$ ipython --no-banner

In [1]: import numpy as np

In [2]: np.set_printoptions(precision=2, suppress=True, linewidth=100)

In [3]: F = np.load("out12.npy")

In [4]: F
Out[4]: 
array([[ 0,  1,  3, -3, -1],
       [-3,  0,  1, -1, -1],
       [ 1, -2, -2,  0, -2],
       [ 2,  3, -1, -3,  3]])

In [5]: f = np.array([-3, 3, 2])

In [6]: np.polyval(f, F[0])
Out[6]: array([  2,   2, -16, -34,  -4])

In [7]: np.correlate(F[0], F[3], "full")
Out[7]: array([  0,   3,   6, -19,   6,  17,  -2,  -9,  -2])

In [8]: x0 = np.array([0, 1, 0, 1, 0])

In [9]: np.einsum("ij,j->i", F, x0)
Out[9]: array([-2, -1, -2,  0])

In [10]: F @ x0
Out[10]: array([-2, -1, -2,  0])

In [11]: print(np.sign((F @ x0).round(6)))
[-1 -1 -1  0]

In [12]: def softmax(z):
    ...:     e = np.exp(z - z.max(axis=-1, keepdims=True))
    ...:     return e / e.sum(axis=-1, keepdims=True)
    ...: 

In [13]: np.round(softmax(10 * F[1]), 2) + 0
Out[13]: array([0., 0., 1., 0., 0.])

In [14]: softmax(F[1] + -3)
Out[14]: array([0.01, 0.22, 0.6 , 0.08, 0.08])

In [15]: scores = F @ F.T / np.sqrt(5)

In [16]: print(softmax(scores)[1] @ F)
[-2.71  0.09  1.19 -1.19 -1.  ]

In [17]: G = F.T @ F

In [18]: np.trace(G), (F ** 2).sum()
Out[18]: (np.int64(77), np.int64(77))

In [19]: np.linalg.svd(F, compute_uv=False) ** 2
Out[19]: array([38.44, 25.44,  9.01,  4.11])

In [20]: (F @ F.T).shape
Out[20]: (4, 4)

In [21]: np.linalg.matrix_rank(G)
Out[21]: np.int64(4)

In [22]: M = np.load("test16.npy")

In [23]: M
Out[23]: 
array([[-2,  0, -2,  0],
       [-4,  0, -4,  0],
       [-3,  0, -2,  0],
       [-6,  0, -4,  0]])

In [24]: # rank 2

In [25]: U, sigma, Vh = np.linalg.svd(M)

In [26]: vecs = Vh[:(sigma > 1e-8).sum()]

In [27]: rng = np.random.default_rng(4278)

In [28]: x0 = M[0] + 5 * M[3] + rng.integers(2) * np.eye(4)[1]

In [29]: x0
Out[29]: array([-32.,   1., -22.,   0.])

In [30]: np.linalg.matrix_rank(np.vstack([M, x0]))
Out[30]: np.int64(3)

In [31]: round(float(np.linalg.norm(x0 - vecs.T @ vecs @ x0)), 2)
Out[31]: 1.0

In [32]: np.allclose(vecs.T @ vecs @ x0, x0)
Out[32]: False

In [33]: x0 = np.array([3, 1, 2, -2])

In [34]: h1 = np.maximum(M @ x0, 0)

In [35]: print(h1)
[0 0 0 0]

In [36]: M * (h1 > 1e-9)[:, None]
Out[36]: 
array([[0, 0, 0, 0],
       [0, 0, 0, 0],
       [0, 0, 0, 0],
       [0, 0, 0, 0]])

In [37]: print(np.maximum(M @ x0, 0) - np.maximum(-M @ x0, 0))
[-10 -20 -13 -26]

In [38]: np.maximum(M @ (3 * x0), 0)
Out[38]: array([0, 0, 0, 0])

In [39]: np.tanh(M @ x0)
Out[39]: array([-1., -1., -1., -1.])

In [40]: round(np.linalg.norm(M, 2) / np.linalg.norm(M), 2)
Out[40]: np.float64(1.0)

In [41]: [round(float(x), 2) for x in np.linalg.svd(M, compute_uv=False)[:3]]
Out[41]: [10.2, 0.98, 0.0]

In [42]: arr = np.load("run17.npy")

In [43]: arr
Out[43]: 
array([[-2.,  1.,  0.,  2., -2.,  1., -1., -1.],
       [ 0.,  4.,  9., -1.,  5., -8.,  6.,  3.],
       [ 0., -9.,  7.,  3.,  2.,  8.,  1.,  6.],
       [ 0.,  4., -6.,  5., -7.,  4.,  2.,  5.],
       [ 0., -1., -4., -5.,  0., -2.,  9.,  8.],
       [ 0.,  6., -5., -1., -6.,  2., -4., -5.],
       [ 0., -9.,  3., -9., -6., -5.,  3., -6.],
       [ 0., -9., -3.,  5.,  7., -4.,  7.,  0.]])

In [44]: labels = rng.permutation(8)

In [45]: B = arr[:, labels] * rng.choice([-1, 1], 8)

In [46]: B
Out[46]: 
array([[-1., -0., -1., -1., -2., -2., -1.,  2.],
       [ 3., -9., -4.,  6.,  0.,  1.,  8., -5.],
       [ 6., -7.,  9.,  1.,  0., -3., -8., -2.],
       [ 5.,  6., -4.,  2.,  0., -5., -4.,  7.],
       [ 8.,  4.,  1.,  9.,  0.,  5.,  2., -0.],
       [-5.,  5., -6., -4.,  0.,  1., -2.,  6.],
       [-6., -3.,  9.,  3.,  0.,  9.,  5.,  6.],
       [ 0.,  3.,  9.,  7.,  0., -5.,  4., -7.]])

In [47]: U, _, Vh = np.linalg.svd(arr.T @ B)

In [48]: np.round(U @ Vh, 2) + 0
Out[48]: 
array([[ 0.,  0.,  0.,  0.,  1.,  0.,  0.,  0.],
       [ 0.,  0., -1.,  0.,  0.,  0.,  0.,  0.],
       [ 0., -1.,  0.,  0.,  0.,  0.,  0.,  0.],
       [ 0.,  0.,  0.,  0.,  0., -1.,  0.,  0.],
       [ 0.,  0.,  0.,  0.,  0.,  0.,  0., -1.],
       [ 0.,  0.,  0.,  0.,  0.,  0., -1.,  0.],
       [ 0.,  0.,  0.,  1.,  0.,  0.,  0.,  0.],
       [ 1.,  0.,  0.,  0.,  0.,  0.,  0.,  0.]])

In [49]: labels
Out[49]: array([7, 2, 1, 6, 0, 3, 5, 4])

In [50]: print(np.round(softmax(10 * B[3]), 2) + 0)
[0. 0. 0. 0. 0. 0. 0. 1.]

In [51]: print(np.round(softmax(B[3]), 2) + 0)
[0.09 0.24 0.   0.   0.   0.   0.   0.66]

In [52]: print(softmax(B).sum(axis=1))
[1. 1. 1. 1. 1. 1. 1. 1.]

In [53]: scores = B @ B.T / np.sqrt(8)

In [54]: np.round(softmax(scores), 2) + 0
Out[54]: 
array([[0.01, 0.  , 0.  , 0.33, 0.  , 0.66, 0.  , 0.  ],
       [0.  , 1.  , 0.  , 0.  , 0.  , 0.  , 0.  , 0.  ],
       [0.  , 0.  , 1.  , 0.  , 0.  , 0.  , 0.  , 0.  ],
       [0.  , 0.  , 0.  , 1.  , 0.  , 0.  , 0.  , 0.  ],
       [0.  , 0.  , 0.  , 0.  , 1.  , 0.  , 0.  , 0.  ],
       [0.  , 0.  , 0.  , 0.  , 0.  , 1.  , 0.  , 0.  ],
       [0.  , 0.  , 0.  , 0.  , 0.  , 0.  , 1.  , 0.  ],
       [0.  , 0.  , 0.  , 0.  , 0.  , 0.  , 0.  , 1.  ]])

In [55]: print(np.round(softmax(scores + np.triu(np.full(scores.shape, -np.inf), 1)), 2) + 0)
[[1. 0. 0. 0. 0. 0. 0. 0.]
 [0. 1. 0. 0. 0. 0. 0. 0.]
 [0. 0. 1. 0. 0. 0. 0. 0.]
 [0. 0. 0. 1. 0. 0. 0. 0.]
 [0. 0. 0. 0. 1. 0. 0. 0.]
 [0. 0. 0. 0. 0. 1. 0. 0.]
 [0. 0. 0. 0. 0. 0. 1. 0.]
 [0. 0. 0. 0. 0. 0. 0. 1.]]

In [56]: softmax(scores).round(6).argmax(axis=1)
Out[56]: array([5, 1, 2, 3, 4, 5, 6, 7])

In [57]: O, vecs = np.linalg.qr(arr[:, :7])[0], np.linalg.qr(arr[:, 7:])[0]

In [58]: sigma = np.linalg.svd(O.T @ vecs, compute_uv=False)

In [59]: print(sigma)
[0.98]

In [60]: (sigma > 0.9).sum()
Out[60]: np.int64(1)

In [61]: f, g = arr[1], arr[3]

In [62]: f @ f
Out[62]: np.float64(232.0)

In [63]: pr = (f @ g) / (f @ f) * f

In [64]: pr
Out[64]: array([-0.  , -1.43, -3.22,  0.36, -1.79,  2.86, -2.15, -1.07])

In [65]: np.outer(f, g)
Out[65]: 
array([[  0.,   0.,  -0.,   0.,  -0.,   0.,   0.,   0.],
       [  0.,  16., -24.,  20., -28.,  16.,   8.,  20.],
       [  0.,  36., -54.,  45., -63.,  36.,  18.,  45.],
       [ -0.,  -4.,   6.,  -5.,   7.,  -4.,  -2.,  -5.],
       [  0.,  20., -30.,  25., -35.,  20.,  10.,  25.],
       [ -0., -32.,  48., -40.,  56., -32., -16., -40.],
       [  0.,  24., -36.,  30., -42.,  24.,  12.,  30.],
       [  0.,  12., -18.,  15., -21.,  12.,   6.,  15.]])
